In [1]: import numpy as np

In [2]: import numpy.linalg as la

In [3]: np.set_printoptions(precision=2, suppress=True, linewidth=100)

In [4]: F = np.array([[1.0, 0.5], [0.5, 1.0]])

In [5]: F
Out[5]: 
array([[1. , 0.5],
       [0.5, 1. ]])

In [6]: # symmetric, so the eigenvalues are real

In [7]: np.unravel_index(np.abs(F).argmax(), F.shape)
Out[7]: (np.int64(0), np.int64(0))

In [8]: F.sum(axis=0)
Out[8]: array([1.5, 1.5])

In [9]: F.sum(axis=1)
Out[9]: array([1.5, 1.5])

In [10]: F - F[0]
Out[10]: 
array([[ 0. ,  0. ],
       [-0.5,  0.5]])

In [11]: print(np.abs(F).max())
1.0

In [12]: print(la.matrix_rank(F))
2

In [13]: F.shape
Out[13]: (2, 2)

In [14]: out = np.array([[-2, 1], [1, 0]])

In [15]: W2 = np.array([[-1]])

In [16]: M = np.block([[out, np.array([[3], [5]])], [np.zeros((1, 2)), W2]])

In [17]: M
Out[17]: 
array([[-2.,  1.,  3.],
       [ 1.,  0.,  5.],
       [ 0.,  0., -1.]])

In [18]: P = np.triu(np.array([[1, 0, 0], [2, 0, 2], [1, 0, 1]]), 1) + np.eye(3)

In [19]: out = P @ M @ la.inv(P)

In [20]: round(float(la.det(out)), 2)
Out[20]: 1.0

In [21]: la.matrix_rank(out)
Out[21]: np.int64(3)

In [22]: np.trace(out), np.trace(M)
Out[22]: (np.float64(-3.0), np.float64(-3.0))

In [23]: out
Out[23]: 
array([[-2.,  1.,  1.],
       [ 1.,  0.,  3.],
       [ 0.,  0., -1.]])

In [24]: out = np.array([[-1, 2, -2], [0, 2, 1], [0, -1, 2]])

In [25]: mat = out - out.T

In [26]: mat
Out[26]: 
array([[ 0,  2, -2],
       [-2,  0,  2],
       [ 2, -2,  0]])

In [27]: # rank 2

In [28]: rng = np.random.default_rng(123)

In [29]: idx = rng.permutation(3)

In [30]: idx
Out[30]: array([0, 2, 1])

In [31]: out = mat[idx][:, idx]

In [32]: np.diag(out)
Out[32]: array([0, 0, 0])

In [33]: U, s, VT = la.svd(mat, full_matrices=False)

In [34]: np.round(s / s[0], 2) + 0
Out[34]: array([1., 1., 0.])

In [35]: np.allclose(U * s @ VT, mat)
Out[35]: True

In [36]: rank = la.matrix_rank(mat)

In [37]: print(rank)
2

In [38]: N = la.svd(mat)[2][rank:].T

In [39]: N.shape
Out[39]: (3, 1)

In [40]: N @ N.T
Out[40]: 
array([[0.33, 0.33, 0.33],
       [0.33, 0.33, 0.33],
       [0.33, 0.33, 0.33]])

In [41]: np.allclose(mat @ N, 0)
Out[41]: True

In [42]: la.matrix_rank(mat.T @ mat), la.matrix_rank(mat @ mat.T)
Out[42]: (np.int64(2), np.int64(2))

In [43]: [int(la.matrix_rank(mat[:i])) for i in range(1, len(mat) + 1)]
Out[43]: [1, 2, 2]
